$ ipython --no-banner

In [1]: import numpy as np

In [2]: np.set_printoptions(precision=2, suppress=True, linewidth=140)

In [3]: rd = lambda a: np.round(a, 2) + 0

In [4]: arr = np.array([[0, -4, 3, 4], [4, 0, 0, -1], [-3, 0, 0, -6], [-4, 1, 6, 0]])

In [5]: P = np.triu(np.array([[2, 3, 3, 0], [1, 0, 3, 3], [3, 3, 1, 0], [0, 2, 1, 0]]), 1) + np.eye(4)

In [6]: other = P @ arr @ np.linalg.inv(P)

In [7]: other
Out[7]: 
array([[   3.,  -13.,   33.,   22.],
       [ -17.,   54.,  -93., -181.],
       [  -3.,    9.,  -18.,  -33.],
       [  -4.,   13.,  -21.,  -39.]])

In [8]: np.trace(other), np.trace(arr)
Out[8]: (np.float64(0.0), np.int64(0))

In [9]: C = 20 * np.array([[0.4, 0.1, 0.5], [-1.5, 0.0, -1.3], [0.4, 0.1, 1.1]])

In [10]: rng = np.random.default_rng(686)

In [11]: labels = rng.integers(0, 3, 11)

In [12]: K = C[labels] + rng.normal(size=(11, 3))

In [13]: rd(K)
Out[13]: 
array([[  8.8 ,   1.68,  23.85],
       [-31.31,  -0.67, -25.08],
       [  6.5 ,   1.81,  22.86],
       [-29.55,  -0.62, -25.3 ],
       [  7.18,   1.76,  10.02],
       [-30.13,  -1.76, -27.54],
       [  6.52,   1.59,  11.71],
       [  7.25,   0.97,   8.53],
       [  7.76,   2.41,  11.46],
       [  7.67,   1.62,   9.73],
       [-31.56,   0.51, -26.16]])

In [14]: x = np.array([1, 0, 2])

In [15]: y = K @ x

In [16]: rd(y)
Out[16]: array([ 56.49, -81.47,  52.21, -80.14,  27.23, -85.22,  29.93,  24.31,  30.68,  27.13, -83.88])

In [17]: rd(np.linalg.lstsq(K, y)[0])
Out[17]: array([1., 0., 2.])

In [18]: y = y + 0.3 * rng.normal(size=11)

In [19]: rd(y)
Out[19]: array([ 56.69, -81.48,  52.53, -80.32,  27.16, -85.36,  29.84,  24.35,  31.03,  26.99, -83.84])

In [20]: b, *_ = np.linalg.lstsq(K, y)

In [21]: rd(K.T @ (y - K @ b))
Out[21]: array([0., 0., 0.])

In [22]: [round(float(np.linalg.norm(np.linalg.solve(K.T @ K + lam * np.eye(3), K.T @ y))), 2) for lam in (0, 1, 10, 100)]
Out[22]: [2.24, 2.24, 2.23, 2.17]

In [23]: rd(b)
Out[23]: array([0.99, 0.01, 2.01])

In [24]: cen = K - K.mean(axis=0)

In [25]: left, s, VT = np.linalg.svd(cen, full_matrices=False)

In [26]: rd(VT[0] * np.sign(VT[0, np.abs(VT[0]).argmax()]))
Out[26]: array([0.68, 0.04, 0.74])

In [27]: rd(s ** 2 / (s ** 2).sum())
Out[27]: array([0.99, 0.01, 0.  ])

In [28]: print(np.abs(left[:, 0]).argmax())
5

In [29]: Q, V = np.linalg.qr(K[:, :2])[0], np.linalg.qr(K[:, 2:])[0]

In [30]: s = np.linalg.svd(Q.T @ V, compute_uv=False)

In [31]: rd(np.linalg.norm(Q @ Q.T - V @ V.T, 2))
Out[31]: np.float64(1.0)

In [32]: rd(s)
Out[32]: array([0.97])

In [33]: (s > 0.9).sum()
Out[33]: np.int64(1)

In [34]: P = K @ np.linalg.solve(K.T @ K, K.T)

In [35]: rd(np.diag(P))
Out[35]: array([0.46, 0.27, 0.5 , 0.23, 0.17, 0.28, 0.1 , 0.04, 0.34, 0.14, 0.46])

In [36]: rd(np.trace(P))
Out[36]: np.float64(3.0)

In [37]: np.allclose(P @ P, P)
Out[37]: True

In [38]: data = np.load("w.npy")

In [39]: data
Out[39]: 
array([[2, 3, 0, 0, 0, 0],
       [2, 2, 0, 0, 0, 0],
       [0, 2, 0, 0, 0, 0],
       [0, 0, 2, 3, 0, 0],
       [0, 0, 2, 2, 0, 0],
       [0, 0, 0, 2, 0, 0],
       [0, 0, 0, 0, 2, 3],
       [0, 0, 0, 0, 2, 2],
       [0, 0, 0, 0, 0, 2]])

In [40]: x = np.array([3, -3, 0, 2, 1, -1])

In [41]: np.linalg.norm(data @ x) <= np.linalg.norm(data, 2) * np.linalg.norm(x) + 1e-9
Out[41]: np.True_
